$ ipython --no-banner

In [1]: import numpy as np

In [2]: np.set_printoptions(precision=2, suppress=True, linewidth=140)

In [3]: def tidy(a):
   ...:     return np.round(a, 2) + 0
   ...: 

In [4]: M = np.load("x.npy")

In [5]: M
Out[5]: 
array([[ -3,  -3,  -3,  -3,  -3,  -3,  -3],
       [ -3,  -6,  -6,  -6,  -6,  -6,  -6],
       [ -3,  -6,  -9,  -9,  -9,  -9,  -9],
       [ -3,  -6,  -9, -12, -12, -12, -12],
       [ -3,  -6,  -9, -12, -15, -15, -15],
       [ -3,  -6,  -9, -12, -15, -18, -18],
       [ -3,  -6,  -9, -12, -15, -18, -21]])

In [6]: # symmetric

In [7]: M @ M
Out[7]: 
array([[  63,  117,  162,  198,  225,  243,  252],
       [ 117,  225,  315,  387,  441,  477,  495],
       [ 162,  315,  450,  558,  639,  693,  720],
       [ 198,  387,  558,  702,  810,  882,  918],
       [ 225,  441,  639,  810,  945, 1035, 1080],
       [ 243,  477,  693,  882, 1035, 1143, 1197],
       [ 252,  495,  720,  918, 1080, 1197, 1260]])

In [8]: np.linalg.matrix_power(M, 2)
Out[8]: 
array([[  63,  117,  162,  198,  225,  243,  252],
       [ 117,  225,  315,  387,  441,  477,  495],
       [ 162,  315,  450,  558,  639,  693,  720],
       [ 198,  387,  558,  702,  810,  882,  918],
       [ 225,  441,  639,  810,  945, 1035, 1080],
       [ 243,  477,  693,  882, 1035, 1143, 1197],
       [ 252,  495,  720,  918, 1080, 1197, 1260]])

In [9]: np.trace(M)
Out[9]: np.int64(-84)

In [10]: mat = np.load("arr.npy")

In [11]: mat
Out[11]: 
array([[ 0.9, -0.3],
       [-0.3,  0.1]])

In [12]: x0 = np.array([-1, 0])

In [13]: tidy(mat @ mat @ x0)
Out[13]: array([-0.9,  0.3])

In [14]: mat @ x0
Out[14]: array([-0.9,  0.3])

In [15]: m1 = np.array([[1.0, 0.0, 0.0, 0.0, 0.0, 0.0],
    ...:     [0.0, 0.0, 0.0, 0.0, -1.0, 0.0],
    ...:     [0.0, 0.0, 1.0, 0.0, 0.0, 0.0],
    ...:     [0.0, 0.0, 0.0, 1.0, 0.0, 0.0],
    ...:     [0.0, 1.0, 0.0, 0.0, 0.0, 0.0],
    ...:     [0.0, 0.0, 0.0, 0.0, 0.0, 1.0]])

In [16]: m1
Out[16]: 
array([[ 1.,  0.,  0.,  0.,  0.,  0.],
       [ 0.,  0.,  0.,  0., -1.,  0.],
       [ 0.,  0.,  1.,  0.,  0.,  0.],
       [ 0.,  0.,  0.,  1.,  0.,  0.],
       [ 0.,  1.,  0.,  0.,  0.,  0.],
       [ 0.,  0.,  0.,  0.,  0.,  1.]])

In [17]: x0 = np.array([2, -1, -1, 0, 3, 0])

In [18]: y = m1 @ x0

In [19]: y
Out[19]: array([ 2., -3., -1.,  0., -1.,  0.])

In [20]: tidy(np.linalg.solve(m1, y))
Out[20]: array([ 2., -1., -1.,  0.,  3.,  0.])

In [21]: tidy(np.linalg.solve(m1.T, m1[2]))
Out[21]: array([0., 0., 1., 0., 0., 0.])

In [22]: tidy(np.linalg.solve(m1, y + m1[:, 1]))
Out[22]: array([ 2.,  0., -1.,  0.,  3.,  0.])
